% ipython --no-banner

In [1]: import numpy as np

In [2]: np.set_printoptions(suppress=True, linewidth=140)

In [3]: basis = np.sign(np.array([[3, 1, 1, 1], [3, 1, 2, 2], [1, 2, 2, 0], [0, 2, 0, 1]]))

In [4]: Y = (np.tril(basis, -1) + np.eye(4)) @ (np.triu(basis, 1) + np.eye(4))

In [5]: vals = np.array([-2, -1, -2, 2])

In [6]: W0 = np.rint(Y * vals @ np.linalg.inv(Y)) + 0

In [7]: print(W0)
[[ 0. -1. -1.  3.]
 [ 4. -4. -2.  6.]
 [ 4. -2. -4.  6.]
 [ 6. -5. -1.  5.]]

In [8]: Y = W0 / np.sqrt((W0 ** 2).mean(axis=1, keepdims=True))

In [9]: print(W0 - W0.mean(axis=1, keepdims=True))
[[-0.25 -1.25 -1.25  2.75]
 [ 3.   -5.   -3.    5.  ]
 [ 3.   -3.   -5.    5.  ]
 [ 4.75 -6.25 -2.25  3.75]]

In [10]: print(np.linalg.matrix_rank(Y) == np.linalg.matrix_rank(W0))
True

In [11]: Y = W0 / np.linalg.norm(W0, axis=1, keepdims=True)

In [12]: gram = Y @ Y.T

In [13]: print(gram[0].round(2))
[1.   0.85 0.85 0.68]

In [14]: print((gram - 2 * np.eye(4)).round(6).argmax(axis=1))
[1 3 1 1]

In [15]: print(np.round(np.linalg.norm(Y, axis=1), 2))
[1. 1. 1. 1.]

In [16]: print(gram.round(2))
[[1.   0.85 0.85 0.68]
 [0.85 1.   0.94 0.96]
 [0.85 0.94 1.   0.86]
 [0.68 0.96 0.86 1.  ]]

In [17]: Uu, s, Vh = np.linalg.svd(W0)

In [18]: print(np.argmax(s[:-1] / (s[1:] + 1e-6)) + 1)
3

In [19]: Y = Uu[:, :3] @ np.diag(s[:3]) @ Vh[:3]

In [20]: print(round(np.linalg.norm(W0 - Y) / np.linalg.norm(W0), 2))
0.01

In [21]: print(round(np.abs(W0 - Y).max(), 2))
0.04

In [22]: r0 = np.array([1, 2, -1])

In [23]: print(np.cross(W0[3, :3], W0[1, :3]))
[ 6.  8. -4.]

In [24]: print(np.correlate(W0[3], W0[1], "full"))
[ 36. -42. -20.  76. -26. -24.  20.]

In [25]: print(np.polyval(r0, W0[3]))
[47. 14. -2. 34.]

In [26]: print(np.array([np.convolve(row, r0, "same") for row in W0]))
[[ -1.  -3.   2.   7.]
 [  4. -14.   6.  14.]
 [  6. -12.   0.  16.]
 [  7. -17.   8.  11.]]

In [27]: rng = np.random.default_rng(425934)

In [28]: J = np.eye(7, dtype=int)[rng.permutation(7)]

In [29]: print(J)
[[0 0 0 0 1 0 0]
 [0 0 1 0 0 0 0]
 [0 0 0 0 0 0 1]
 [0 0 0 0 0 1 0]
 [0 1 0 0 0 0 0]
 [1 0 0 0 0 0 0]
 [0 0 0 1 0 0 0]]

In [30]: print(np.round(np.linalg.pinv(J), 2))
[[0. 0. 0. 0. 0. 1. 0.]
 [0. 0. 0. 0. 1. 0. 0.]
 [0. 1. 0. 0. 0. 0. 0.]
 [0. 0. 0. 0. 0. 0. 1.]
 [1. 0. 0. 0. 0. 0. 0.]
 [0. 0. 0. 1. 0. 0. 0.]
 [0. 0. 1. 0. 0. 0. 0.]]

In [31]: print(np.round(np.linalg.svd(J, compute_uv=False), 2))
[1. 1. 1. 1. 1. 1. 1.]

In [32]: print(J.T @ J)
[[1 0 0 0 0 0 0]
 [0 1 0 0 0 0 0]
 [0 0 1 0 0 0 0]
 [0 0 0 1 0 0 0]
 [0 0 0 0 1 0 0]
 [0 0 0 0 0 1 0]
 [0 0 0 0 0 0 1]]

In [33]: vec = np.array([3, -3, -1, 1, 2, 2, 3])

In [34]: print(7 - np.linalg.matrix_rank(J - np.eye(7), tol=1e-8))
1

In [35]: print(np.round(np.abs(np.linalg.eigvals(J)), 2))
[1. 1. 1. 1. 1. 1. 1.]

In [36]: print(round(float(np.linalg.det(J)), 2))
1.0

In [37]: print(np.round(np.sort(np.abs(np.degrees(np.angle(np.linalg.eigvals(J))))), 2))
[  0.    51.43  51.43 102.86 102.86 154.29 154.29]

In [38]: print([p for p in range(1, 25) if np.allclose(np.linalg.matrix_power(J, p), np.eye(7))])
[7, 14, 21]

In [39]: print(J.T @ (J @ vec))
[ 3 -3 -1  1  2  2  3]

In [40]: print(J.sum(axis=1))
[1 1 1 1 1 1 1]

In [41]: print(np.round(np.sort(np.abs(np.linalg.eigvals(J)))[::-1], 2))
[1. 1. 1. 1. 1. 1. 1.]

In [42]: pr = np.eye(7)[5]

In [43]: for _ in range(4):
    ...:     pr = pr @ J
    ...:     print(pr.round(2))
    ...: 
[1. 0. 0. 0. 0. 0. 0.]
[0. 0. 0. 0. 1. 0. 0.]
[0. 1. 0. 0. 0. 0. 0.]
[0. 0. 1. 0. 0. 0. 0.]

In [44]: idx = rng.permutation(7)

In [45]: print(idx)
[5 1 3 4 0 6 2]

In [46]: Y = J[idx][:, idx]

In [47]: print(np.round(np.sort(np.abs(np.linalg.eigvals(Y))), 2))
[1. 1. 1. 1. 1. 1. 1.]

In [48]: print(Y)
[[0 0 0 0 1 0 0]
 [0 0 0 0 0 0 1]
 [1 0 0 0 0 0 0]
 [0 1 0 0 0 0 0]
 [0 0 0 1 0 0 0]
 [0 0 1 0 0 0 0]
 [0 0 0 0 0 1 0]]

In [49]: print(np.diag(Y))
[0 0 0 0 0 0 0]

In [50]: print(np.allclose(Y, J))
False

In [51]: vec = np.array([2, 0, 0, -3, -3, -3, 0])

In [52]: rhs = J @ vec

In [53]: b, lr = np.zeros(7), 1 / np.linalg.norm(J, 2) ** 2

In [54]: for i in range(300):
    ...:     b -= lr * J.T @ (J @ b - rhs)
    ...:     if i % 50 == 0: print(i, round(np.linalg.norm(J @ b - rhs), 2))
    ...: 
0 0.0
50 0.0
100 0.0
150 0.0
200 0.0
250 0.0

In [55]: print(round(np.linalg.cond(J), 2))
1.0

In [56]: print(b)
[ 2.  0.  0. -3. -3. -3.  0.]
